% ipython --no-banner

In [1]: import numpy as np

In [2]: np.set_printoptions(precision=2, suppress=True, linewidth=120)

In [3]: rnd = lambda a: np.round(a, 2) + 0

In [4]: F = np.array([[0.28, 10.25, 10.28],
   ...:     [-0.19, -1.92, 9.74],
   ...:     [4.75, -1.68, -19.86],
   ...:     [1.38, -11.5, 11.46],
   ...:     [-1.66, 6.29, -9.25],
   ...:     [3.25, 18.32, 1.51],
   ...:     [-2.75, 7.7, 3.39],
   ...:     [0.47, 4.23, -6.81],
   ...:     [1.22, -19.3, -0.43],
   ...:     [4.81, -16.19, -1.8],
   ...:     [1.98, 14.41, 8.74],
   ...:     [-3.27, -39.11, -0.28],
   ...:     [7.39, 3.85, 6.49],
   ...:     [1.59, -5.35, 6.54],
   ...:     [9.35, -17.63, 0.64],
   ...:     [-4.24, -30.79, -4.95],
   ...:     [5.47, -22.56, -13.86],
   ...:     [-4.94, -7.06, 3.01],
   ...:     [0.76, 8.51, 10.45],
   ...:     [2.55, 0.34, 8.06],
   ...:     [-1.13, -34.09, -4.47]])

In [5]: C2 = np.cov(F, rowvar=False)

In [6]: rnd(F.std(axis=0))
Out[6]: array([ 3.62, 15.91,  8.28])

In [7]: C2.shape
Out[7]: (3, 3)

In [8]: rnd(np.polyfit(F[:, 0], F[:, 1], 1))
Out[8]: array([ 0.65, -7.19])

In [9]: rnd(np.corrcoef(F[:, 0], F[:, 1])[0, 1])
Out[9]: np.float64(0.15)

In [10]: np.argsort(-F.std(axis=0).round(6), kind="stable")
Out[10]: array([1, 2, 0])

In [11]: np.median(F, axis=0)
Out[11]: array([ 1.22, -1.92,  1.51])

In [12]: J = np.load("dump.npy")

In [13]: J
Out[13]: 
array([[0, 0, 0, 0, 0, 0, 1, 0, 0, 0, 0, 0, 0],
       [0, 1, 0, 0, 0, 0, 0, 0, 0, 0, 0, 0, 0],
       [0, 0, 0, 0, 0, 0, 0, 0, 1, 0, 0, 0, 0],
       [0, 0, 0, 0, 1, 0, 0, 0, 0, 0, 0, 0, 0],
       [0, 0, 0, 0, 0, 0, 0, 0, 0, 0, 0, 0, 1],
       [0, 0, 0, 0, 0, 0, 0, 1, 0, 0, 0, 0, 0],
       [0, 0, 0, 0, 0, 0, 0, 0, 0, 0, 1, 0, 0],
       [0, 0, 1, 0, 0, 0, 0, 0, 0, 0, 0, 0, 0],
       [0, 0, 0, 0, 0, 0, 0, 0, 0, 0, 0, 1, 0],
       [0, 0, 0, 1, 0, 0, 0, 0, 0, 0, 0, 0, 0],
       [1, 0, 0, 0, 0, 0, 0, 0, 0, 0, 0, 0, 0],
       [0, 0, 0, 0, 0, 0, 0, 0, 0, 1, 0, 0, 0],
       [0, 0, 0, 0, 0, 1, 0, 0, 0, 0, 0, 0, 0]])

In [14]: # rows sum to 1

In [15]: rnd(np.linalg.det(J))
Out[15]: np.float64(1.0)

In [16]: np.trace(J)
Out[16]: np.int64(1)

In [17]: rnd(np.abs(np.linalg.eigvals(J)).max())
Out[17]: np.float64(1.0)

In [18]: np.allclose(J, J.T)
Out[18]: False

In [19]: np.allclose(J @ J.T, J.T @ J)
Out[19]: True
